$ ipython --no-banner

In [1]: import numpy as np

In [2]: np.set_printoptions(suppress=True, linewidth=140)

In [3]: W0 = 0.2 ** np.abs(np.subtract.outer(np.arange(4), np.arange(4)))

In [4]: W0.round(2)
Out[4]: 
array([[1.  , 0.2 , 0.04, 0.01],
       [0.2 , 1.  , 0.2 , 0.04],
       [0.04, 0.2 , 1.  , 0.2 ],
       [0.01, 0.04, 0.2 , 1.  ]])

In [5]: # symmetric, so the eigenvalues are real

In [6]: th = np.radians(60)

In [7]: Rm = np.eye(4)

In [8]: Rm[3, 3] = Rm[1, 1] = np.cos(th)

In [9]: Rm[3, 1], Rm[1, 3] = -np.sin(th), np.sin(th)

In [10]: Rm.round(2)
Out[10]: 
array([[ 1.  ,  0.  ,  0.  ,  0.  ],
       [ 0.  ,  0.5 ,  0.  ,  0.87],
       [ 0.  ,  0.  ,  1.  ,  0.  ],
       [ 0.  , -0.87,  0.  ,  0.5 ]])

In [11]: other = W0 @ Rm.T

In [12]: np.round(np.abs(other - W0).max(axis=0), 2)
Out[12]: array([0.  , 0.85, 0.  , 0.89])

In [13]: other.round(2)
Out[13]: 
array([[ 1.  ,  0.11,  0.04, -0.17],
       [ 0.2 ,  0.53,  0.2 , -0.85],
       [ 0.04,  0.27,  1.  , -0.07],
       [ 0.01,  0.89,  0.2 ,  0.47]])

In [14]: vec = np.ones(4)

In [15]: for _ in range(7):
    ...:     vec = W0 @ vec
    ...:     vec /= np.linalg.norm(vec)
    ...:     print(round(vec @ W0 @ vec, 2))
    ...: 
1.36
1.36
1.36
1.36
1.36
1.36
1.36

In [16]: vec.round(2)
Out[16]: array([0.4 , 0.58, 0.58, 0.4 ])

In [17]: w, V = np.linalg.eig(W0)

In [18]: round(np.prod(w), 2)
Out[18]: np.float64(0.88)

In [19]: w.round(2)
Out[19]: array([1.36, 1.08, 0.85, 0.71])

In [20]: np.round(W0 @ V[:, 0] - w[0] * V[:, 0], 2) + 0
Out[20]: array([0., 0., 0., 0.])

In [21]: other = np.array([[2, -2], [1, 2], [-2, 1], [0, 3]])

In [22]: np.round(np.einsum("ik,kj->ji", W0, other), 2)
Out[22]: 
array([[ 2.12,  1.  , -1.72, -0.34],
       [-1.54,  1.92,  1.92,  3.26]])

In [23]: np.linalg.matrix_rank(W0 @ other)
Out[23]: np.int64(2)

In [24]: np.round(W0 @ other, 2)
Out[24]: 
array([[ 2.12, -1.54],
       [ 1.  ,  1.92],
       [-1.72,  1.92],
       [-0.34,  3.26]])

In [25]: np.round(np.einsum("ik,kj->ij", W0, other), 2)
Out[25]: 
array([[ 2.12, -1.54],
       [ 1.  ,  1.92],
       [-1.72,  1.92],
       [-0.34,  3.26]])

In [26]: np.round(np.einsum("ij->j", W0), 2)
Out[26]: array([1.25, 1.44, 1.44, 1.25])

In [27]: np.vstack([W0, other.T]).shape
Out[27]: (6, 4)

In [28]: np.round(np.einsum("ij,ij->i", W0, W0), 2)
Out[28]: array([1.04, 1.08, 1.08, 1.04])

In [29]: vec = np.array([-1, 2, -1, -3])

In [30]: y = W0 @ vec

In [31]: beta, lr = np.zeros(4), 1 / np.linalg.norm(W0, 2) ** 2

In [32]: for i in range(12):
    ...:     beta -= lr * W0.T @ (W0 @ beta - y)
    ...:     if i % 2 == 0: print(i, round(np.linalg.norm(W0 @ beta - y), 2))
    ...: 
0 1.79
2 0.64
4 0.26
6 0.12
8 0.06
10 0.03

In [33]: beta.round(2)
Out[33]: array([-0.99,  1.98, -0.99, -3.  ])

In [34]: np.round(np.linalg.cond(W0), 2)
Out[34]: np.float64(1.92)

In [35]: mat = np.load("arr.npy")

In [36]: mat
Out[36]: 
array([[ 1, -2,  4],
       [ 1, -1,  1],
       [ 1,  0,  0]])

In [37]: w, V = np.linalg.eig(mat)

In [38]: w.round(2)
Out[38]: array([ 2., -1., -1.])

In [39]: np.round(np.sort(np.linalg.eigvals(np.linalg.inv(mat))), 2)
Out[39]: array([-1. -0.j, -1. +0.j,  0.5+0.j])

In [40]: np.round(np.sort(np.linalg.eigvals(mat @ mat)), 2)
Out[40]: array([1., 1., 4.])

In [41]: np.round(np.sort(np.linalg.eigvals(mat.T)), 2)
Out[41]: array([-1., -1.,  2.])
